$ ipython --no-banner

In [1]: import numpy as np

In [2]: np.set_printoptions(precision=3, suppress=True, linewidth=120, floatmode="fixed")

In [3]: data = np.loadtxt("sample4.csv", delimiter=",")

In [4]: data
Out[4]: 
array([[-1.000,  0.000, -2.000,  1.000],
       [-2.000,  2.000,  2.000,  2.000],
       [ 2.000,  1.000,  0.000, -2.000],
       [-1.000,  0.000,  1.000,  1.000]])

In [5]: # rank 3

In [6]: u = np.array([-3, 1, 9])

In [7]: np.polyval(u, data[3])
Out[7]: array([5.000, 9.000, 7.000, 7.000])

In [8]: np.correlate(data[3], data[2], "full")
Out[8]: array([ 2.000,  0.000, -3.000, -4.000,  1.000,  3.000,  2.000])

In [9]: np.cross(data[3, :3], data[2, :3])
Out[9]: array([-1.000,  2.000, -1.000])

In [10]: vec = np.array([0, 0, 0, 0])

In [11]: np.sign((data @ vec).round(6))
Out[11]: array([0.000, 0.000, 0.000, 0.000])

In [12]: np.linalg.norm(data @ vec) <= np.linalg.norm(data, 2) * np.linalg.norm(vec) + 1e-9
Out[12]: np.True_

In [13]: data @ np.eye(4)[3]
Out[13]: array([ 1.000,  2.000, -2.000,  1.000])

In [14]: (data @ vec).argmax()
Out[14]: np.int64(0)

In [15]: data * vec
Out[15]: 
array([[-0.000,  0.000, -0.000,  0.000],
       [-0.000,  0.000,  0.000,  0.000],
       [ 0.000,  0.000,  0.000, -0.000],
       [-0.000,  0.000,  0.000,  0.000]])

In [16]: np.linalg.cond(data) > 100
Out[16]: np.True_

In [17]: [round(float(x), 3) for x in np.linalg.svd(data, compute_uv=False)[:3]]
Out[17]: [4.731, 3.015, 1.589]

In [18]: np.argsort(-np.linalg.norm(data, axis=0).round(6), kind="stable")[:3]
Out[18]: array([0, 3, 2])

In [19]: left, sig, VT = np.linalg.svd(data)

In [20]: V = VT[:(sig > 1e-8).sum()]

In [21]: rng = np.random.default_rng(716)

In [22]: vec = data[0] + -3 * data[3] + rng.integers(2) * np.eye(4)[0]

In [23]: vec
Out[23]: array([ 2.000,  0.000, -5.000, -2.000])

In [24]: np.allclose(V.T @ V @ vec, vec)
Out[24]: True

In [25]: np.diag(V.T @ V)
Out[25]: array([0.500, 1.000, 1.000, 0.500])

In [26]: np.round(V.T @ V, 3) + 0
Out[26]: 
array([[ 0.500,  0.000,  0.000, -0.500],
       [ 0.000,  1.000,  0.000,  0.000],
       [ 0.000,  0.000,  1.000,  0.000],
       [-0.500,  0.000,  0.000,  0.500]])

In [27]: mat = np.load("mat.npy")

In [28]: mat
Out[28]: 
array([[-1.000,  1.000,  1.000],
       [ 1.000, -1.000,  1.000],
       [ 1.000,  1.000, -1.000]])

In [29]: # symmetric, so the eigenvalues are real

In [30]: evals, V = np.linalg.eigh(mat)

In [31]: vec = np.array([3, 1, 0])

In [32]: V * np.abs(evals) @ V.T
Out[32]: 
array([[ 1.667, -0.333, -0.333],
       [-0.333,  1.667, -0.333],
       [-0.333, -0.333,  1.667]])

In [33]: np.abs(mat).sum(axis=1).max(), round(np.abs(evals).max(), 3)
Out[33]: (np.float64(3.0), np.float64(2.0))

In [34]: vec @ mat @ vec
Out[34]: np.float64(-4.0)

In [35]: evals, V = np.linalg.eigh(mat)

In [36]: np.linalg.eigvalsh(mat @ mat)
Out[36]: array([1.000, 4.000, 4.000])

In [37]: V @ np.diag(evals) @ V.T
Out[37]: 
array([[-1.000,  1.000,  1.000],
       [ 1.000, -1.000,  1.000],
       [ 1.000,  1.000, -1.000]])

In [38]: np.abs(V[:, -1]).round(6).argmax()
Out[38]: np.int64(0)

In [39]: np.linalg.eigvalsh(mat + 3 * np.eye(3))
Out[39]: array([1.000, 1.000, 4.000])

In [40]: np.abs(V[:, -1])
Out[40]: array([0.577, 0.577, 0.577])

In [41]: np.linalg.svd(mat, compute_uv=False)
Out[41]: array([2.000, 2.000, 1.000])

In [42]: np.unique(evals.round(6) + 0, return_counts=True)[1]
Out[42]: array([2, 1])

In [43]: np.round(V.T @ V, 3) + 0
Out[43]: 
array([[1.000, 0.000, 0.000],
       [0.000, 1.000, 0.000],
       [0.000, 0.000, 1.000]])

In [44]: np.round(V.T @ mat @ V, 3) + 0
Out[44]: 
array([[-2.000,  0.000,  0.000],
       [ 0.000, -2.000,  0.000],
       [ 0.000,  0.000,  1.000]])

In [45]: evals
Out[45]: array([-2.000, -2.000,  1.000])

In [46]: round(float(np.linalg.det(mat[::-1])), 3)
Out[46]: -4.0

In [47]: round(np.linalg.det(mat.T), 3)
Out[47]: np.float64(4.0)

In [48]: np.einsum("ij,ji->", mat, mat)
Out[48]: np.float64(9.0)

In [49]: q, V = np.linalg.qr(mat[:, :1])[0], np.linalg.qr(mat[:, 1:])[0]

In [50]: sig = np.linalg.svd(q.T @ V, compute_uv=False)

In [51]: np.round(np.linalg.norm(q @ q.T - V @ V.T, 2), 3)
Out[51]: np.float64(1.0)

In [52]: sig
Out[52]: array([0.577])

In [53]: hat = np.triu(np.array([[2, 0, 2], [1, 5, 5], [3, 3, 4]]), 1) + np.eye(3)

In [54]: A2 = hat @ mat @ np.linalg.inv(hat)

In [55]: np.linalg.matrix_rank(A2)
Out[55]: np.int64(3)

In [56]: hat @ mat - mat @ hat
Out[56]: 
array([[ 2.000,  2.000, -5.000],
       [ 5.000,  5.000, -2.000],
       [ 0.000,  0.000, -7.000]])

In [57]: np.round(np.poly(A2), 3) + 0
Out[57]: array([ 1.000,  3.000,  0.000, -4.000])
